% ipython --no-banner

In [1]: import numpy as np

In [2]: from numpy import linalg as LA

In [3]: np.set_printoptions(suppress=True, linewidth=100)

In [4]: J = np.array([[-1.0, 2.0, 0.0], [1.0, 2.0, 0.0], [0.0, 0.0, 2.0]])

In [5]: vals, vecs = LA.eig(J)

In [6]: np.round(J @ vecs[:, 0] - vals[0] * vecs[:, 0], 2) + 0
Out[6]: array([0., 0., 0.])

In [7]: np.round(np.sort(LA.eigvals(J @ J)), 2)
Out[7]: array([2.44, 4.  , 6.56])

In [8]: Y = LA.inv(J)

In [9]: np.round(LA.inv(Y), 2)
Out[9]: 
array([[-1.,  2., -0.],
       [ 1.,  2.,  0.],
       [ 0.,  0.,  2.]])

In [10]: np.allclose(Y, J.T)
Out[10]: False

In [11]: arr = np.array([[1, -1, 5, -2, 5, -2, -5, -2],
    ...:     [4, -4, 4, 5, 4, 3, 5, 3],
    ...:     [-3, 1, -3, -4, 1, 0, -3, 1],
    ...:     [3, -5, -4, 0, 5, -3, 5, 1],
    ...:     [-3, 3, -5, 4, -3, 4, -5, 4],
    ...:     [-5, -3, -3, 2, -2, -2, -3, 0],
    ...:     [5, -4, 3, -2, 5, -2, 2, -3],
    ...:     [0, 5, -5, -5, -1, 1, -5, -4]])

In [12]: q, r_ = LA.qr(arr)

In [13]: q.shape, r_.shape
Out[13]: ((8, 8), (8, 8))

In [14]: gram = arr.T @ arr

In [15]: np.round(LA.svd(arr, compute_uv=False) ** 2, 2)
Out[15]: array([380.03, 179.69,  93.3 ,  63.83,  43.81,  15.12,   3.66,   0.56])

In [16]: gram
Out[16]: 
array([[ 94, -49,  63,  -2,  77, -11,  79, -17],
       [-49, 102, -47, -33, -73,  36, -82, -10],
       [ 63, -47, 134,  15,  59, -11,  49, -14],
       [ -2, -33,  15,  94, -15,  30,  42,  57],
       [ 77, -73,  59, -15, 106, -32,  53, -15],
       [-11,  36, -11,  30, -32,  47, -13,  28],
       [ 79, -82,  49,  42,  53, -13, 147,  21],
       [-17, -10, -14,  57, -15,  28,  21,  56]])

In [17]: def softmax(z):
    ...:     e = np.exp(z - z.max(axis=-1, keepdims=True))
    ...:     return e / e.sum(axis=-1, keepdims=True)
    ...: 

In [18]: np.round(softmax(10 * arr[1]), 2) + 0
Out[18]: array([0. , 0. , 0. , 0.5, 0. , 0. , 0.5, 0. ])

In [19]: att = arr @ arr.T / np.sqrt(8)

In [20]: np.round(softmax(att), 2) + 0
Out[20]: 
array([[1. , 0. , 0. , 0. , 0. , 0. , 0. , 0. ],
       [0. , 1. , 0. , 0. , 0. , 0. , 0. , 0. ],
       [0. , 0. , 0.2, 0. , 0. , 0. , 0. , 0.8],
       [0. , 0. , 0. , 1. , 0. , 0. , 0. , 0. ],
       [0. , 0. , 0. , 0. , 1. , 0. , 0. , 0. ],
       [0. , 0. , 0. , 0. , 0. , 1. , 0. , 0. ],
       [0. , 0. , 0. , 0. , 0. , 0. , 1. , 0. ],
       [0. , 0. , 0. , 0. , 0. , 0. , 0. , 1. ]])

In [21]: rng = np.random.default_rng(820339)

In [22]: labels = rng.integers(0, 3, 7)

In [23]: W0 = (labels[:, None] == labels) * 3 + np.eye(7)

In [24]: W0
Out[24]: 
array([[4., 0., 0., 0., 0., 0., 0.],
       [0., 4., 3., 0., 3., 3., 3.],
       [0., 3., 4., 0., 3., 3., 3.],
       [0., 0., 0., 4., 0., 0., 0.],
       [0., 3., 3., 0., 4., 3., 3.],
       [0., 3., 3., 0., 3., 4., 3.],
       [0., 3., 3., 0., 3., 3., 4.]])

In [25]: vals, vecs = LA.eigh(W0)

In [26]: np.round(vecs.T @ vecs, 2) + 0
Out[26]: 
array([[1., 0., 0., 0., 0., 0., 0.],
       [0., 1., 0., 0., 0., 0., 0.],
       [0., 0., 1., 0., 0., 0., 0.],
       [0., 0., 0., 1., 0., 0., 0.],
       [0., 0., 0., 0., 1., 0., 0.],
       [0., 0., 0., 0., 0., 1., 0.],
       [0., 0., 0., 0., 0., 0., 1.]])

In [27]: (vals > 1e-8).sum(), (vals < -1e-8).sum()
Out[27]: (np.int64(7), np.int64(0))

In [28]: np.round(LA.eigvalsh(W0 @ W0), 2)
Out[28]: array([  1.,   1.,   1.,   1.,  16.,  16., 256.])

In [29]: np.round(np.abs(vecs[:, -1]), 2)
Out[29]: array([0.  , 0.45, 0.45, 0.  , 0.45, 0.45, 0.45])

In [30]: vals.round(2)
Out[30]: array([ 1.,  1.,  1.,  1.,  4.,  4., 16.])

In [31]: np.round(LA.eigvalsh(W0 + 3 * np.eye(7)), 2)
Out[31]: array([ 4.,  4.,  4.,  4.,  7.,  7., 19.])

In [32]: np.round(vecs @ np.diag(vals) @ vecs.T, 2) + 0
Out[32]: 
array([[4., 0., 0., 0., 0., 0., 0.],
       [0., 4., 3., 0., 3., 3., 3.],
       [0., 3., 4., 0., 3., 3., 3.],
       [0., 0., 0., 4., 0., 0., 0.],
       [0., 3., 3., 0., 4., 3., 3.],
       [0., 3., 3., 0., 3., 4., 3.],
       [0., 3., 3., 0., 3., 3., 4.]])

In [33]: np.unique(vals.round(6) + 0, return_counts=True)[1]
Out[33]: array([4, 2, 1])

In [34]: np.round(vecs.T @ W0 @ vecs, 2) + 0
Out[34]: 
array([[ 1.,  0.,  0.,  0.,  0.,  0.,  0.],
       [ 0.,  1.,  0.,  0.,  0.,  0.,  0.],
       [ 0.,  0.,  1.,  0.,  0.,  0.,  0.],
       [ 0.,  0.,  0.,  1.,  0.,  0.,  0.],
       [ 0.,  0.,  0.,  0.,  4.,  0.,  0.],
       [ 0.,  0.,  0.,  0.,  0.,  4.,  0.],
       [ 0.,  0.,  0.,  0.,  0.,  0., 16.]])

In [35]: L = LA.cholesky(W0)

In [36]: W0 / np.sqrt(np.outer(np.diag(W0), np.diag(W0)))
Out[36]: 
array([[1.  , 0.  , 0.  , 0.  , 0.  , 0.  , 0.  ],
       [0.  , 1.  , 0.75, 0.  , 0.75, 0.75, 0.75],
       [0.  , 0.75, 1.  , 0.  , 0.75, 0.75, 0.75],
       [0.  , 0.  , 0.  , 1.  , 0.  , 0.  , 0.  ],
       [0.  , 0.75, 0.75, 0.  , 1.  , 0.75, 0.75],
       [0.  , 0.75, 0.75, 0.  , 0.75, 1.  , 0.75],
       [0.  , 0.75, 0.75, 0.  , 0.75, 0.75, 1.  ]])

In [37]: LA.eigvalsh(W0).min() > 0
Out[37]: np.True_

In [38]: L.round(2)
Out[38]: 
array([[2.  , 0.  , 0.  , 0.  , 0.  , 0.  , 0.  ],
       [0.  , 2.  , 0.  , 0.  , 0.  , 0.  , 0.  ],
       [0.  , 1.5 , 1.32, 0.  , 0.  , 0.  , 0.  ],
       [0.  , 0.  , 0.  , 2.  , 0.  , 0.  , 0.  ],
       [0.  , 1.5 , 0.57, 0.  , 1.2 , 0.  , 0.  ],
       [0.  , 1.5 , 0.57, 0.  , 0.36, 1.14, 0.  ],
       [0.  , 1.5 , 0.57, 0.  , 0.36, 0.26, 1.11]])

In [39]: vals, vecs = LA.eigh(W0)

In [40]: x = np.array([2, 0, 2, 2, -2, -1, 0])

In [41]: x @ W0 @ x
Out[41]: np.float64(44.0)

In [42]: np.round(vecs * np.sqrt(vals) @ vecs.T, 2) + 0
Out[42]: 
array([[2. , 0. , 0. , 0. , 0. , 0. , 0. ],
       [0. , 1.6, 0.6, 0. , 0.6, 0.6, 0.6],
       [0. , 0.6, 1.6, 0. , 0.6, 0.6, 0.6],
       [0. , 0. , 0. , 2. , 0. , 0. , 0. ],
       [0. , 0.6, 0.6, 0. , 1.6, 0.6, 0.6],
       [0. , 0.6, 0.6, 0. , 0.6, 1.6, 0.6],
       [0. , 0.6, 0.6, 0. , 0.6, 0.6, 1.6]])

In [43]: np.round(vecs * np.abs(vals) @ vecs.T, 2) + 0
Out[43]: 
array([[4., 0., 0., 0., 0., 0., 0.],
       [0., 4., 3., 0., 3., 3., 3.],
       [0., 3., 4., 0., 3., 3., 3.],
       [0., 0., 0., 4., 0., 0., 0.],
       [0., 3., 3., 0., 4., 3., 3.],
       [0., 3., 3., 0., 3., 4., 3.],
       [0., 3., 3., 0., 3., 3., 4.]])

In [44]: np.round(LA.eigvalsh(W0[1:, 1:]), 2)
Out[44]: array([ 1.,  1.,  1.,  1.,  4., 16.])

In [45]: np.abs(W0).sum(axis=1).max(), np.abs(vals).max()
Out[45]: (np.float64(16.0), np.float64(16.0))

In [46]: np.round(vecs * np.maximum(vals, 0) @ vecs.T, 2) + 0
Out[46]: 
array([[4., 0., 0., 0., 0., 0., 0.],
       [0., 4., 3., 0., 3., 3., 3.],
       [0., 3., 4., 0., 3., 3., 3.],
       [0., 0., 0., 4., 0., 0., 0.],
       [0., 3., 3., 0., 4., 3., 3.],
       [0., 3., 3., 0., 3., 4., 3.],
       [0., 3., 3., 0., 3., 3., 4.]])

In [47]: m1 = np.loadtxt("layer4.csv", delimiter=",")

In [48]: m1
Out[48]: 
array([[  7.77,  12.03, -14.75,  15.82, -13.19],
       [-33.66,  15.71, -19.45,  11.72, -15.42],
       [  7.24,  10.79, -14.24,  15.36, -12.58],
       [ 17.74,  51.29,  -9.94,  39.31, -30.51],
       [  6.22,  10.2 , -14.12,  16.28, -14.68],
       [-32.08,  13.92, -16.42,  10.47, -15.77],
       [-31.85,  17.29, -19.05,   8.73, -14.59],
       [ 16.84,  51.99,  -9.09,  41.39, -29.29],
       [ 17.68,  51.8 , -10.54,  39.44, -28.23],
       [-32.77,  16.33, -18.43,  11.9 , -14.77],
       [ 17.69,  50.67, -10.61,  40.37, -29.7 ],
       [ 19.09,  51.33, -10.29,  41.31, -29.94],
       [  9.78,  12.27, -13.3 ,  16.5 , -12.12],
       [  8.65,  10.85, -12.14,  16.42, -15.78],
       [ 19.27,  49.96,  -9.92,  39.51, -29.33],
       [-31.07,  16.73, -17.7 ,  10.4 , -15.61],
       [-30.45,  16.05, -18.19,  11.31, -17.41],
       [ 16.02,  50.91,  -8.95,  40.63, -30.04],
       [ 20.41,  49.55, -10.3 ,  39.84, -29.89],
       [  8.84,  10.94, -14.5 ,  17.03, -12.36],
       [ 17.08,  48.49, -10.08,  40.52, -31.05],
       [  7.49,  13.44, -14.91,  16.32, -13.49],
       [ 18.04,  50.57, -10.39,  40.95, -31.91],
       [  7.35,  13.23, -14.57,  17.56, -13.36],
       [  8.47,  12.2 , -13.13,  16.11, -14.15],
       [ 17.71,  50.1 ,  -9.97,  40.23, -31.29]])

In [49]: Y = np.c_[m1[:, :3] @ np.array([[1, 2, 1], [0, 1, 1], [2, 1, 0]]), np.array([-7, 5, -2, 6, 0, 0, -1, -1, -7, -3, -7, 9, -7, 0, 6, 1, 4, -3, -7, -3, 8, 0, 4, 5, 5, 1])]

In [50]: Y.round(2)
Out[50]: 
array([[-21.73,  12.82,  19.8 ,  -7.  ],
       [-72.56, -71.06, -17.95,   5.  ],
       [-21.24,  11.03,  18.03,  -2.  ],
       [ -2.14,  76.83,  69.03,   6.  ],
       [-22.02,   8.52,  16.42,   0.  ],
       [-64.92, -66.66, -18.16,   0.  ],
       [-69.95, -65.46, -14.56,  -1.  ],
       [ -1.34,  76.58,  68.83,  -1.  ],
       [ -3.4 ,  76.62,  69.48,  -7.  ],
       [-69.63, -67.64, -16.44,  -3.  ],
       [ -3.53,  75.44,  68.36,  -7.  ],
       [ -1.49,  79.22,  70.42,   9.  ],
       [-16.82,  18.53,  22.05,  -7.  ],
       [-15.63,  16.01,  19.5 ,   0.  ],
       [ -0.57,  78.58,  69.23,   6.  ],
       [-66.47, -63.11, -14.34,   1.  ],
       [-66.83, -63.04, -14.4 ,   4.  ],
       [ -1.88,  74.  ,  66.93,  -3.  ],
       [ -0.19,  80.07,  69.96,  -7.  ],
       [-20.16,  14.12,  19.78,  -3.  ],
       [ -3.08,  72.57,  65.57,   8.  ],
       [-22.33,  13.51,  20.93,   0.  ],
       [ -2.74,  76.26,  68.61,   4.  ],
       [-21.79,  13.36,  20.58,   5.  ],
       [-17.79,  16.01,  20.67,   5.  ],
       [ -2.23,  75.55,  67.81,   1.  ]])

In [51]: LA.matrix_rank(np.c_[m1, Y])
Out[51]: np.int64(6)

In [52]: np.round(LA.norm(Y - m1 @ LA.lstsq(m1, Y)[0], axis=0), 2) + 0
Out[52]: array([ 0.  ,  0.  ,  0.  , 22.43])
